% ipython --no-banner

In [1]: import numpy as np

In [2]: np.set_printoptions(precision=1, suppress=True, linewidth=160)

In [3]: def rnd(a):
   ...:     return np.round(a, 1) + 0
   ...: 

In [4]: data = np.loadtxt("sample10.csv", delimiter=",")

In [5]: print(data)
[[  0.   7.   9.   8.   7.   2.]
 [  5.  12.  10.  13.  14.  10.]
 [  5.  18.  12.  19.  14.  16.]
 [ 14.  18.  18.  26.  20.  16.]
 [ 18.  18.  20.  35.  21.  23.]
 [ 20.  23.  21.  38.  26.  27.]
 [ 29.  26.  21.  39.  32.  34.]
 [ 33.  26.  29.  39.  33.  38.]
 [ 36.  31.  29.  40.  42.  38.]
 [ 41.  36.  33.  42.  48.  39.]
 [ 42.  41.  38.  43.  48.  45.]
 [ 47.  44.  43.  51.  50.  49.]
 [ 56.  47.  49.  54.  56.  54.]
 [ 56.  48.  53.  56.  62.  60.]
 [ 58.  55.  60.  59.  62.  61.]
 [ 64.  64.  66.  59.  63.  61.]
 [ 67.  67.  70.  68.  71.  65.]
 [ 68.  72.  78.  71.  79.  67.]
 [ 77.  75.  79.  78.  80.  74.]
 [ 86.  78.  87.  87.  87.  74.]
 [ 93.  80.  94.  89.  96.  79.]
 [100.  81.  94.  96. 102.  83.]
 [102.  88. 102.  97. 106.  84.]
 [103.  90. 110.  99. 111.  92.]
 [108.  94. 119. 103. 111.  96.]
 [116. 101. 122. 107. 117. 100.]
 [116. 102. 131. 111. 118. 101.]
 [123. 111. 139. 119. 125. 109.]
 [126. 113. 147. 122. 128. 109.]
 [126. 118. 147. 131. 135. 111.]
 [133. 120. 153. 132. 143. 120.]
 [137. 122. 155. 138. 145. 123.]
 [146. 131. 159. 145. 154. 130.]
 [149. 138. 166. 150. 158. 135.]
 [152. 144. 171. 151. 160. 140.]
 [157. 150. 180. 158. 161. 143.]
 [161. 156. 184. 162. 164. 144.]
 [164. 163. 187. 163. 169. 149.]
 [169. 168. 188. 169. 175. 149.]
 [173. 172. 191. 173. 180. 157.]
 [175. 179. 196. 173. 188. 163.]
 [184. 187. 197. 175. 188. 166.]]

In [6]: A2 = np.c_[data[:, :2] @ np.array([[1, 3], [1, 1]]), np.array([0, -3, -1, 1, 1, -3, 0, -1, -2, -1, 2, 1, 0, -2, -3, -1, -1, 1, -2, -2, 1, 1, 2, 3, 2, 1, 0, -1, 3, -1, -3, 0, -3, -1, 0, -2, 0, -3, -1, -1, 0, -1])]

In [7]: print(A2)
[[  7.   7.   0.]
 [ 17.  27.  -3.]
 [ 23.  33.  -1.]
 [ 32.  60.   1.]
 [ 36.  72.   1.]
 [ 43.  83.  -3.]
 [ 55. 113.   0.]
 [ 59. 125.  -1.]
 [ 67. 139.  -2.]
 [ 77. 159.  -1.]
 [ 83. 167.   2.]
 [ 91. 185.   1.]
 [103. 215.   0.]
 [104. 216.  -2.]
 [113. 229.  -3.]
 [128. 256.  -1.]
 [134. 268.  -1.]
 [140. 276.   1.]
 [152. 306.  -2.]
 [164. 336.  -2.]
 [173. 359.   1.]
 [181. 381.   1.]
 [190. 394.   2.]
 [193. 399.   3.]
 [202. 418.   2.]
 [217. 449.   1.]
 [218. 450.   0.]
 [234. 480.  -1.]
 [239. 491.   3.]
 [244. 496.  -1.]
 [253. 519.  -3.]
 [259. 533.   0.]
 [277. 569.  -3.]
 [287. 585.  -1.]
 [296. 600.   0.]
 [307. 621.  -2.]
 [317. 639.   0.]
 [327. 655.  -3.]
 [337. 675.  -1.]
 [345. 691.  -1.]
 [354. 704.   0.]
 [371. 739.  -1.]]

In [8]: print(rnd(np.linalg.norm(A2 - data @ np.linalg.lstsq(data, A2)[0], axis=0)))
[0.  0.  9.7]

In [9]: print(rnd(np.linalg.norm(np.linalg.qr(data)[0].T @ A2, axis=0) ** 2 / ((A2 ** 2).sum(axis=0) + 1e-12)))
[1.  1.  0.2]

In [10]: vec = np.array([1, 3, -5])

In [11]: a = np.maximum(A2 @ vec, 0)

In [12]: print(np.flatnonzero(a > 1e-9))
[ 0  1  2  3  4  5  6  7  8  9 10 11 12 13 14 15 16 17 18 19 20 21 22 23 24 25 26 27 28 29 30 31 32 33 34 35 36 37 38 39 40 41]

In [13]: print(a)
[  28.  113.  127.  207.  247.  307.  394.  439.  494.  559.  574.  641.  748.  762.  815.  901.  943.  963. 1080. 1182. 1245. 1319. 1362. 1375. 1446. 1559.
 1568. 1679. 1697. 1737. 1825. 1858. 1999. 2047. 2096. 2180. 2234. 2307. 2367. 2423. 2466. 2593.]

In [14]: rng = np.random.default_rng(2861)

In [15]: idx = rng.permutation(6)

In [16]: A2 = data[:, idx] * rng.choice([-1, 1], 6)

In [17]: print(A2)
[[   7.   -7.    2.   -8.   -9.   -0.]
 [  12.  -14.   10.  -13.  -10.   -5.]
 [  18.  -14.   16.  -19.  -12.   -5.]
 [  18.  -20.   16.  -26.  -18.  -14.]
 [  18.  -21.   23.  -35.  -20.  -18.]
 [  23.  -26.   27.  -38.  -21.  -20.]
 [  26.  -32.   34.  -39.  -21.  -29.]
 [  26.  -33.   38.  -39.  -29.  -33.]
 [  31.  -42.   38.  -40.  -29.  -36.]
 [  36.  -48.   39.  -42.  -33.  -41.]
 [  41.  -48.   45.  -43.  -38.  -42.]
 [  44.  -50.   49.  -51.  -43.  -47.]
 [  47.  -56.   54.  -54.  -49.  -56.]
 [  48.  -62.   60.  -56.  -53.  -56.]
 [  55.  -62.   61.  -59.  -60.  -58.]
 [  64.  -63.   61.  -59.  -66.  -64.]
 [  67.  -71.   65.  -68.  -70.  -67.]
 [  72.  -79.   67.  -71.  -78.  -68.]
 [  75.  -80.   74.  -78.  -79.  -77.]
 [  78.  -87.   74.  -87.  -87.  -86.]
 [  80.  -96.   79.  -89.  -94.  -93.]
 [  81. -102.   83.  -96.  -94. -100.]
 [  88. -106.   84.  -97. -102. -102.]
 [  90. -111.   92.  -99. -110. -103.]
 [  94. -111.   96. -103. -119. -108.]
 [ 101. -117.  100. -107. -122. -116.]
 [ 102. -118.  101. -111. -131. -116.]
 [ 111. -125.  109. -119. -139. -123.]
 [ 113. -128.  109. -122. -147. -126.]
 [ 118. -135.  111. -131. -147. -126.]
 [ 120. -143.  120. -132. -153. -133.]
 [ 122. -145.  123. -138. -155. -137.]
 [ 131. -154.  130. -145. -159. -146.]
 [ 138. -158.  135. -150. -166. -149.]
 [ 144. -160.  140. -151. -171. -152.]
 [ 150. -161.  143. -158. -180. -157.]
 [ 156. -164.  144. -162. -184. -161.]
 [ 163. -169.  149. -163. -187. -164.]
 [ 168. -175.  149. -169. -188. -169.]
 [ 172. -180.  157. -173. -191. -173.]
 [ 179. -188.  163. -173. -196. -175.]
 [ 187. -188.  166. -175. -197. -184.]]

In [18]: left, _, Vh = np.linalg.svd(data.T @ A2)

In [19]: print(rnd(np.linalg.lstsq(data, A2)[0]))
[[ 0.  0.  0.  0.  0. -1.]
 [ 1.  0.  0.  0.  0.  0.]
 [ 0.  0.  0.  0. -1.  0.]
 [ 0.  0.  0. -1.  0.  0.]
 [ 0. -1.  0.  0.  0.  0.]
 [ 0.  0.  1.  0.  0.  0.]]

In [20]: print(idx)
[1 4 5 3 2 0]

In [21]: d = np.linalg.norm(data[:, None] - data[None], axis=-1)

In [22]: print(d.mean(axis=1).argmax())
41

In [23]: print(np.flatnonzero(d[23] < d.mean() / 2))
[17 18 19 20 21 22 23 24 25 26 27 28 29]

In [24]: print(np.linalg.matrix_rank(d ** 2))
8

In [25]: Xc = (data - data.mean(axis=0)) / data.std(axis=0)

In [26]: print(np.argwhere(np.abs(Xc) > 2))
[]

In [27]: c = np.linalg.lstsq(np.delete(Xc, 0, axis=1), Xc[:, 0])[0]

In [28]: print(rnd(1 - np.var(Xc[:, 0] - np.delete(Xc, 0, axis=1) @ c)))
1.0

In [29]: print(np.abs(c).argmax())
3

In [30]: M = np.loadtxt("run18.csv", delimiter=",")

In [31]: print(M)
[[  3.2  -5.7   8.8  10.8   4.9   1.8  -8.9   2.3  -0.1  -7.7]
 [  0.7   2.7   1.4   3.8  -1.8  -2.1  -5.4  -0.1   3.6  -6.8]
 [  3.3  -3.5   0.8  10.3   6.8  -0.4 -11.    0.7   1.4  -5.2]
 [ -3.5  -2.9  11.9  22.1   6.5 -16.8  -9.6   7.7  -0.3  -1.5]
 [  0.8   0.2   4.3  12.3   2.4  -6.3 -10.8   2.1   3.5  -7.9]
 [  3.3  -2.3   8.3  12.    2.4  -0.3 -11.6   1.7   2.8 -12.1]
 [  1.3  -8.8  12.1  16.4   9.3  -3.   -8.5   5.5  -2.5  -2.9]
 [ -0.1   0.2  -0.1   0.    0.1   0.    0.1   0.1   0.1  -0.2]
 [  0.7  -2.8   7.2  16.8   5.7  -7.9 -12.3   3.7   1.8  -6.3]
 [  3.9  -9.4   1.9   8.8  11.7   3.7  -7.3   1.9  -3.6   1.6]
 [ -0.3  -8.6  12.2  14.3   8.6  -4.   -4.6   6.   -4.1   0.8]
 [  3.   -8.8   6.1  15.9  11.9  -1.7 -11.7   3.6  -1.8  -2.3]
 [  1.3  -6.   11.6  20.7   8.   -7.3 -13.9   5.2   0.5  -7.5]
 [ -4.1  -3.8  12.   21.1   7.  -16.7  -8.    7.9  -1.2   0.7]
 [  2.1  -8.1   9.8  15.8   9.2  -2.   -9.9   4.4  -1.7  -3.9]
 [ -3.4  -8.9  13.1  20.6  11.4 -12.7  -5.4   8.5  -4.8   5.4]
 [ -1.8  -2.1  11.3  21.6   5.1 -14.  -12.9   6.1   2.1  -7. ]
 [ -1.2  -1.5   2.7   7.2   3.1  -5.4  -3.3   2.3  -0.5   0.8]
 [  0.6  -4.9   3.7  15.3   9.2  -7.  -10.4   3.7  -0.7  -0.8]
 [  2.7 -11.7   3.1  13.8  15.9  -0.2  -8.4   3.8  -5.5   5.2]
 [  1.2  -9.5   6.8  13.   11.6  -2.1  -6.3   4.5  -4.4   3.3]
 [  1.3  -8.1   8.4  19.1  11.7  -6.3 -12.1   5.4  -1.8  -1.9]
 [  1.8  -9.3   5.1  18.6  14.7  -5.5 -12.2   4.7  -3.    1.7]
 [  0.1  -7.3   8.2  18.   10.5  -7.6  -9.9   5.5  -2.2  -0.3]
 [  1.9  -9.3   8.1   9.4   9.1   2.1  -4.1   3.7  -4.2   1. ]
 [  1.9   0.7  -0.1   3.    0.2   0.8  -5.6  -0.7   2.5  -5.4]
 [  0.   -9.6   4.9  12.8  13.1  -4.2  -4.2   5.   -5.8   7.5]
 [  0.7   2.8   7.3  10.3  -2.7  -5.1 -10.1   1.5   5.4 -13.3]
 [  1.1  -3.6   8.9  12.2   3.8  -3.2  -8.4   3.2   0.8  -6.5]
 [ -0.3  -2.2  10.6  16.5   3.1  -8.3 -10.3   4.6   2.   -8. ]]

In [32]: Xc = M - M.mean(axis=0)

In [33]: V = np.linalg.svd(Xc)[2][:4]

In [34]: A2 = Xc - Xc @ V.T @ V

In [35]: print(rnd(np.diag(V.T @ V)))
[0.1 0.3 0.7 0.5 0.4 0.6 0.5 0.1 0.2 0.6]

In [36]: print(rnd((Xc @ V.T).std(axis=0)))
[8.9 7.5 4.6 2.9]

In [37]: print(rnd(np.cov(Xc @ V.T, rowvar=False)))
[[81.9  0.   0.   0. ]
 [ 0.  57.8  0.   0. ]
 [ 0.   0.  22.1  0. ]
 [ 0.   0.   0.   9. ]]

In [38]: P = M @ np.linalg.solve(M.T @ M, M.T)

In [39]: print(rnd(np.trace(P)))
10.0

In [40]: print(rnd(P @ M[:, 9]))
[ -7.7  -6.8  -5.2  -1.5  -7.9 -12.1  -2.9  -0.2  -6.3   1.6   0.8  -2.3  -7.5   0.7  -3.9   5.4  -7.    0.8  -0.8   5.2   3.3  -1.9   1.7  -0.3   1.   -5.4
   7.5 -13.3  -6.5  -8. ]

In [41]: gram = np.cov(M, rowvar=False)

In [42]: print(rnd(np.corrcoef(M[:, 2], M[:, 4])[0, 1]))
0.2

In [43]: print(rnd(M.std(axis=0)))
[2.  4.  4.  5.5 4.8 5.2 3.3 2.3 2.9 5. ]

In [44]: print(rnd(gram))
[[  4.1  -1.8  -3.7  -4.6   1.2   9.2  -1.4  -2.9   0.1  -2.4]
 [ -1.8  16.7  -4.4  -9.4 -18.7  -3.3   0.4  -4.9  11.  -14.3]
 [ -3.7  -4.4  16.2  17.5   3.6 -12.2  -4.3   7.7  -1.8  -1.7]
 [ -4.6  -9.4  17.5  31.6  14.  -21.6 -12.   11.6  -4.    3. ]
 [  1.2 -18.7   3.6  14.   23.4  -0.3  -2.4   6.3 -12.4  18. ]
 [  9.2  -3.3 -12.2 -21.6  -0.3  27.5   5.1  -8.9  -1.5  -1. ]
 [ -1.4   0.4  -4.3 -12.   -2.4   5.1  11.2  -1.6  -3.3   8.5]
 [ -2.9  -4.9   7.7  11.6   6.3  -8.9  -1.6   5.5  -3.5   5. ]
 [  0.1  11.   -1.8  -4.  -12.4  -1.5  -3.3  -3.5   8.7 -13.6]
 [ -2.4 -14.3  -1.7   3.   18.   -1.    8.5   5.  -13.6  26. ]]
